In [1]: import numpy as np

In [2]: from numpy import linalg as LA

In [3]: np.set_printoptions(suppress=True, linewidth=100)

In [4]: E = np.load("m.npy")

In [5]: E.round(2)
Out[5]: 
array([[ 0.73,  0.39, -0.39,  0.15,  0.27,  0.21, -0.15],
       [ 0.39,  0.44,  0.56, -0.22, -0.39, -0.3 ,  0.22],
       [-0.39,  0.56,  0.44,  0.22,  0.39,  0.3 , -0.22],
       [ 0.15, -0.22,  0.22,  0.92, -0.15, -0.12,  0.08],
       [ 0.27, -0.39,  0.39, -0.15,  0.73, -0.21,  0.15],
       [ 0.21, -0.3 ,  0.3 , -0.12, -0.21,  0.84,  0.12],
       [-0.15,  0.22, -0.22,  0.08,  0.15,  0.12,  0.92]])

In [6]: x0 = np.array([3, -1, -1, 2, 1, 0, 0])

In [7]: target = E @ x0

In [8]: coef, lr = np.zeros(7), 1 / LA.norm(E, 2) ** 2

In [9]: for i in range(150):
   ...:     coef -= lr * E.T @ (E @ coef - target)
   ...:     if i % 50 == 0: print(i, round(LA.norm(E @ coef - target), 2))
   ...: 
0 0.0
50 0.0
100 0.0

In [10]: coef.round(2) + 0
Out[10]: array([ 3., -1., -1.,  2.,  1.,  0.,  0.])

In [11]: round(LA.cond(E), 2)
Out[11]: np.float64(1.0)

In [12]: np.round(LA.eigvalsh(E).min(), 2)
Out[12]: np.float64(-1.0)

In [13]: round(LA.norm(E[5], 1), 2), round(float(LA.norm(E[5], np.inf)), 2)
Out[13]: (np.float64(2.1), 0.84)

In [14]: print(round(float(LA.norm(E, 2)), 2))
1.0

In [15]: print(round(float(LA.norm(E, "nuc")), 2))
7.0

In [16]: np.round(LA.norm(E, axis=0), 2)
Out[16]: array([1., 1., 1., 1., 1., 1., 1.])

In [17]: round(LA.norm(E) ** 2 / LA.norm(E, 2) ** 2, 2)
Out[17]: np.float64(7.0)

In [18]: mat = np.array([[-9, 2, 0, 0], [2, 7, 0, 0], [0, 0, -9, 2], [0, 0, 2, 7]])

In [19]: # 2 groups of indices that never mix

In [20]: rng = np.random.default_rng(6564)

In [21]: lab = rng.permutation(4)

In [22]: A2 = mat[:, lab] * rng.choice([-1, 1], 4)

In [23]: A2
Out[23]: 
array([[ 2, -9,  0,  0],
       [ 7,  2,  0,  0],
       [ 0,  0, -2, -9],
       [ 0,  0, -7,  2]])

In [24]: left, _, Vh = LA.svd(mat.T @ A2)

In [25]: print(np.round(left @ Vh, 2) + 0)
[[ 0.  1.  0.  0.]
 [ 1.  0.  0.  0.]
 [ 0.  0.  0.  1.]
 [ 0.  0. -1.  0.]]

In [26]: np.round(LA.lstsq(mat, A2)[0], 2) + 0
Out[26]: 
array([[ 0.,  1.,  0.,  0.],
       [ 1.,  0.,  0.,  0.],
       [ 0.,  0.,  0.,  1.],
       [ 0.,  0., -1.,  0.]])
